In [1]: import numpy as np

In [2]: np.set_printoptions(precision=2, suppress=True, linewidth=140)

In [3]: arr = np.loadtxt("test0.csv", delimiter=",")

In [4]: print(arr)
[[ 0.  3. -1.  1.  2.  2. -2.  1.  0. -1.]
 [-2.  1. -2. -3. -3.  2.  1.  0.  0.  2.]
 [ 3.  3.  0. -3.  2.  2. -1.  2.  2. -3.]
 [-3. -3. -3.  1. -2. -3. -2.  3. -1. -1.]
 [ 0. -2.  3.  1.  0. -2.  0.  3.  2.  3.]
 [ 1. -1.  3. -2.  1.  1.  3.  2.  2. -2.]
 [ 3.  3.  0.  1. -3.  2.  3.  2.  3.  2.]
 [-3.  1. -2. -3.  1. -3.  0.  3. -1. -1.]
 [-2.  2.  3.  2. -2. -2.  0. -3. -2.  3.]
 [ 1.  3.  2.  1. -1.  3. -2.  0. -3.  2.]
 [ 1. -1.  3. -2.  1.  1.  3.  2.  2. -2.]
 [ 0. -3.  1. -3. -3.  2. -1. -2.  2. -3.]]

In [5]: Y = np.c_[arr[:, :9] @ np.array([[0, 3, 3, 1, 0, 3, 3, 3, 1],
   ...:     [3, 1, 1, 3, 3, 0, 3, 3, 3],
   ...:     [0, 2, 3, 2, 2, 2, 1, 0, 1],
   ...:     [2, 1, 2, 3, 2, 3, 0, 3, 0],
   ...:     [2, 3, 3, 0, 2, 0, 3, 0, 1],
   ...:     [2, 0, 0, 2, 2, 1, 3, 3, 0],
   ...:     [0, 3, 2, 2, 1, 0, 2, 3, 0],
   ...:     [0, 3, 1, 2, 2, 3, 0, 1, 3],
   ...:     [2, 3, 1, 1, 3, 2, 1, 1, 0]]), np.array([0, 3, 2, 2, 2, 3, 3, 0, 1, 0, 3, 1])]

In [6]: print(Y)
[[ 19.   5.   5.  12.  17.   6.  16.  13.  13.   0.]
 [ -5. -18. -24.  -6.  -8. -17.  -6.  -3.  -4.   3.]
 [ 15.  24.  14.  11.  20.  12.  30.  16.  20.   2.]
 [-19. -23. -27. -20. -22.  -8. -41. -28.  -8.   2.]
 [ -4.  20.  14.   7.  10.  20.  -7.  -4.   6.   2.]
 [  1.  30.  20.  12.  16.  14.  17.  10.   8.   3.]
 [ 15.  28.  16.  32.  25.  26.  24.  41.  15.   3.]
 [ -9.  -6. -15. -14.  -8. -18. -15. -22.   8.   0.]
 [ -2. -17.  -2.   4.  -4.  -9. -11.  -5.  -4.   1.]
 [  9.  -7.   4.  16.   8.   7.  13.  15.  11.   0.]
 [  1.  30.  20.  12.  16.  14.  17.  10.   8.   3.]
 [-13. -16. -17. -16. -14.  -7. -11. -15. -17.   1.]]

In [7]: print(np.linalg.norm(np.linalg.qr(arr)[0].T @ Y, axis=0) ** 2 / ((Y ** 2).sum(axis=0) + 1e-12))
[1.   1.   1.   1.   1.   1.   1.   1.   1.   0.89]

In [8]: print(np.round(np.linalg.norm(Y - arr @ np.linalg.lstsq(arr, Y)[0], axis=0), 2) + 0)
[0.   0.   0.   0.   0.   0.   0.   0.   0.   2.37]

In [9]: print(np.linalg.matrix_rank(np.c_[arr, Y]))
11

In [10]: x = np.array([-1, -1, 1, 2, -2, 0, 0, 1, 1, 2])

In [11]: a = np.maximum(arr @ x, 0)

In [12]: print(a)
[ 0.  3.  0.  9. 18.  0. 11.  0. 12.  3.  0.  0.]

In [13]: print(np.tanh(arr @ x))
[-1.    1.   -1.    1.    1.   -1.    1.   -1.    1.    1.   -1.   -0.96]

In [14]: print(np.maximum(arr @ (3 * x), 0))
[ 0.  9.  0. 27. 54.  0. 33.  0. 36.  9.  0.  0.]

In [15]: rng = np.random.default_rng(65681)

In [16]: th = rng.uniform(0, 2 * np.pi, 11)

In [17]: q, _ = np.linalg.qr(np.array([[0.1, 1.1],
    ...:     [1.0, -0.2],
    ...:     [-0.5, -0.1],
    ...:     [-0.8, 0.4],
    ...:     [0.3, -0.4],
    ...:     [1.5, -1.6],
    ...:     [-0.3, -0.5],
    ...:     [-1.2, 0.8]]))

In [18]: X = 5 * np.c_[np.cos(th), np.sin(th)] @ q.T

In [19]: print(X)
[[-3.17 -0.38  0.75 -0.37  0.84  3.06  1.68 -1.11]
 [-3.44 -0.89  1.04 -0.01  0.75  2.56  1.94 -0.61]
 [-3.56 -1.3   1.26  0.31  0.65  2.03  2.1  -0.15]
 [ 0.68 -1.68  0.69  1.53 -0.76 -3.51  0.08  2.44]
 [-2.34 -2.47  1.61  1.53 -0.11 -1.28  1.79  1.92]
 [-3.3  -0.6   0.88 -0.22  0.8   2.87  1.8  -0.9 ]
 [-3.39 -0.77  0.98 -0.09  0.77  2.69  1.89 -0.73]
 [ 1.18 -1.4   0.47  1.41 -0.82 -3.64 -0.24  2.34]
 [-2.03 -2.48  1.56  1.6  -0.2  -1.64  1.64  2.08]
 [ 1.12  2.36 -1.34 -1.7   0.44  2.51 -1.15 -2.39]
 [ 2.96  0.1  -0.57  0.56 -0.87 -3.28 -1.5   1.36]]

In [20]: # looks like rank 2

In [21]: U, sig, Vh = np.linalg.svd(X)

In [22]: print(np.argmax(sig[:-1] / (sig[1:] + 1e-6)) + 1)
2

In [23]: Y = U[:, :2] @ np.diag(sig[:2]) @ Vh[:2]

In [24]: print(round(float(np.linalg.norm(X - Y) / np.linalg.norm(X)), 2))
0.0
